$ python -q
>>> import numpy as np
>>> np.set_printoptions(precision=2, suppress=True, linewidth=140, legacy="1.25")
>>> arr = np.load("case9.npy")
>>> arr
array([[ 13.62,   8.17,  -0.6 ,  10.96,  17.28, -28.91, -13.82,  10.15],
       [ -2.52,  -1.66,   1.07,   6.94,  -0.95,  -0.8 ,   4.52,  -3.79],
       [-20.45, -14.63,  -5.78,  -4.34, -14.47,  30.62,   9.6 , -11.23],
       [  3.02,   6.58,   7.61,  -9.46,  -2.41,   4.2 ,   1.04,   0.  ],
       [ -7.47,  -8.84,  -5.22,   4.88,  -4.43,  10.63,  -0.99,  -3.67],
       [  7.52,   8.45,   3.9 ,  -3.75,   4.08, -12.47,   3.48,   3.24],
       [  7.3 ,   3.28,   0.41,   1.99,   7.7 ,  -8.85, -10.94,   6.  ],
       [  9.08,  11.87,  11.93, -11.44,  -1.61,  -2.93,   3.18,   2.68],
       [  0.65,   3.12,   6.77,  -9.53,  -4.73,   8.56,   2.96,  -1.68],
       [  7.95,  10.53,  11.35,  -6.22,   0.1 ,  -4.98,   3.5 ,   0.84],
       [  4.73,   8.89,  11.46, -12.09,   0.08,   1.1 ,   2.98,   0.59],
       [ 10.95,   5.01,  -1.53,   4.67,  11.15, -19.41,  -8.69,   7.77],
       [ -7.39,  -1.65,   4.39,  -1.5 ,  -9.37,  11.29,  11.8 ,  -7.81],
       [ 18.49,  18.52,  10.63, -14.59,   8.98, -16.61,  -8.2 ,  11.98],
       [ -0.44,   0.27,  -1.84,   2.87,   3.03,  -2.76,  -3.97,   1.07],
       [ -0.5 ,   0.78,   0.99,   0.99,   1.26,  -0.86,  -0.78,  -0.26],
       [ -3.14,  -1.82,  -0.43,   2.84,  -1.72,   2.61,   2.32,  -3.  ],
       [  8.3 ,  10.5 ,   6.2 ,  -4.81,   4.22, -11.23,  -0.23,   4.64],
       [-21.43, -18.44,  -7.19,   6.35, -11.86,  27.34,   6.61, -12.65],
       [  5.9 ,   6.48,   3.24,   1.95,   4.79, -14.56,   3.89,   1.83],
       [-10.16,  -6.65,  -0.18, -10.66, -11.72,  24.66,   5.67,  -6.15],
       [-21.62, -19.86,  -8.56,   6.15, -16.42,  29.85,  10.16, -13.49],
       [  4.34,   7.8 ,   6.89,  -6.77,  -1.07,  -3.07,   4.73,  -0.06],
       [  2.74,   5.28,   1.38,  -4.84,   1.04,  -6.94,   6.37,   1.46],
       [ 12.81,  14.63,   7.95,  -8.29,   7.71, -17.38,   0.19,   6.91],
       [  9.66,  11.39,   3.12,   3.32,   7.54, -24.24,   6.63,   3.29],
       [ -3.41,   0.35,   2.91,  -6.4 ,  -4.87,   9.98,   3.07,  -2.86],
       [-17.74, -22.04, -16.97,  16.97,  -6.58,  14.58,   2.79,  -8.8 ]])
>>> Y = arr / np.linalg.norm(arr, axis=1, keepdims=True)
>>> G = Y @ Y.T
>>> (G - 2 * np.eye(28)).round(6).argmax(axis=1)
array([11, 16, 21, 10, 18, 24, 11,  9,  3,  7,  3,  0, 26, 24,  0, 14, 21, 24, 21, 25,  2, 18,  7,  5, 17, 19, 20,  4])
>>> round(np.degrees(np.arccos(np.clip(G[19, 10], -1, 1))), 2)
74.79
>>> proj = arr @ np.linalg.solve(arr.T @ arr, arr.T)
>>> proj @ arr[:, 1]
array([  8.17,  -1.66, -14.63,   6.58,  -8.84,   8.45,   3.28,  11.87,   3.12,  10.53,   8.89,   5.01,  -1.65,  18.52,   0.27,   0.78,
        -1.82,  10.5 , -18.44,   6.48,  -6.65, -19.86,   7.8 ,   5.28,  14.63,  11.39,   0.35, -22.04])
>>> round(np.trace(proj), 2)
8.0
>>> np.round(np.linalg.eigvalsh(proj), 2) + 0
array([0., 0., 0., 0., 0., 0., 0., 0., 0., 0., 0., 0., 0., 0., 0., 0., 0., 0., 0., 0., 1., 1., 1., 1., 1., 1., 1., 1.])
>>> mat = np.load("test15.npy")
>>> mat
array([[ 1.  ,  0.  ,  0.  ,  0.  ,  0.  ,  0.  ,  0.  ,  0.  ,  0.  ],
       [ 0.  ,  1.  ,  0.  ,  0.  ,  0.  ,  0.  ,  0.  ,  0.  ,  0.  ],
       [ 0.  ,  0.  ,  1.  ,  0.  ,  0.  ,  0.  ,  0.  ,  0.  ,  0.  ],
       [ 0.  ,  0.  ,  0.  ,  0.67,  0.  ,  0.  , -0.74,  0.  ,  0.  ],
       [ 0.  ,  0.  ,  0.  ,  0.  ,  1.  ,  0.  ,  0.  ,  0.  ,  0.  ],
       [ 0.  ,  0.  ,  0.  ,  0.  ,  0.  ,  1.  ,  0.  ,  0.  ,  0.  ],
       [ 0.  ,  0.  ,  0.  ,  0.74,  0.  ,  0.  ,  0.67,  0.  ,  0.  ],
       [ 0.  ,  0.  ,  0.  ,  0.  ,  0.  ,  0.  ,  0.  ,  1.  ,  0.  ],
       [ 0.  ,  0.  ,  0.  ,  0.  ,  0.  ,  0.  ,  0.  ,  0.  ,  1.  ]])
>>> # columns are unit length and at right angles
>>> Y = np.linalg.inv(mat)
>>> np.linalg.det(mat) * Y
array([[ 1.  ,  0.  ,  0.  ,  0.  ,  0.  ,  0.  ,  0.  ,  0.  ,  0.  ],
       [ 0.  ,  1.  ,  0.  ,  0.  ,  0.  ,  0.  ,  0.  ,  0.  ,  0.  ],
       [ 0.  ,  0.  ,  1.  ,  0.  ,  0.  ,  0.  ,  0.  ,  0.  ,  0.  ],
       [ 0.  ,  0.  ,  0.  ,  0.67,  0.  ,  0.  ,  0.74,  0.  ,  0.  ],
       [ 0.  ,  0.  ,  0.  ,  0.  ,  1.  ,  0.  ,  0.  ,  0.  ,  0.  ],
       [ 0.  ,  0.  ,  0.  ,  0.  ,  0.  ,  1.  ,  0.  ,  0.  ,  0.  ],
       [-0.  , -0.  , -0.  , -0.74, -0.  , -0.  ,  0.67, -0.  , -0.  ],
       [ 0.  ,  0.  ,  0.  ,  0.  ,  0.  ,  0.  ,  0.  ,  1.  ,  0.  ],
       [ 0.  ,  0.  ,  0.  ,  0.  ,  0.  ,  0.  ,  0.  ,  0.  ,  1.  ]])
>>> round(np.linalg.slogdet(mat)[0], 2)
1.0
>>> round(float(np.linalg.cond(mat)), 2)
1.0
>>> X = np.load("block11.npy")
>>> X
array([[0.2 , 0.  , 0.2 , 0.  , 0.  , 0.2 , 0.2 , 0.2 , 0.  , 0.  ],
       [0.  , 0.25, 0.  , 0.  , 0.  , 0.  , 0.25, 0.25, 0.25, 0.  ],
       [0.25, 0.  , 0.25, 0.25, 0.  , 0.  , 0.  , 0.  , 0.  , 0.25],
       [0.  , 0.  , 0.  , 0.5 , 0.  , 0.  , 0.  , 0.  , 0.  , 0.5 ],
       [0.14, 0.14, 0.  , 0.  , 0.14, 0.  , 0.14, 0.14, 0.14, 0.14],
       [0.  , 0.  , 0.  , 0.  , 0.  , 0.5 , 0.5 , 0.  , 0.  , 0.  ],
       [0.  , 0.  , 0.  , 0.  , 0.  , 0.  , 0.33, 0.33, 0.  , 0.33],
       [0.25, 0.  , 0.  , 0.  , 0.25, 0.  , 0.25, 0.25, 0.  , 0.  ],
       [0.2 , 0.  , 0.  , 0.2 , 0.  , 0.2 , 0.  , 0.  , 0.2 , 0.2 ],
       [0.12, 0.12, 0.  , 0.12, 0.12, 0.12, 0.12, 0.  , 0.12, 0.12]])
>>> Y = X / np.linalg.norm(X, axis=1, keepdims=True)
>>> G = Y @ Y.T
>>> round(np.degrees(np.arccos(np.clip(G[8, 7], -1, 1))), 2)
77.08
>>> G[8]
array([0.4 , 0.22, 0.67, 0.63, 0.51, 0.32, 0.26, 0.22, 1.  , 0.79])
>>> (np.abs(G) > 0.9).astype(int)
array([[1, 0, 0, 0, 0, 0, 0, 0, 0, 0],
       [0, 1, 0, 0, 0, 0, 0, 0, 0, 0],
       [0, 0, 1, 0, 0, 0, 0, 0, 0, 0],
       [0, 0, 0, 1, 0, 0, 0, 0, 0, 0],
       [0, 0, 0, 0, 1, 0, 0, 0, 0, 0],
       [0, 0, 0, 0, 0, 1, 0, 0, 0, 0],
       [0, 0, 0, 0, 0, 0, 1, 0, 0, 0],
       [0, 0, 0, 0, 0, 0, 0, 1, 0, 0],
       [0, 0, 0, 0, 0, 0, 0, 0, 1, 0],
       [0, 0, 0, 0, 0, 0, 0, 0, 0, 1]])
>>> (G - 2 * np.eye(10)).round(6).argmax(axis=1)
array([7, 4, 3, 2, 9, 0, 4, 4, 9, 4])
>>> np.argwhere(np.triu(np.abs(G) > 0.95, 1))
array([], shape=(0, 2), dtype=int64)
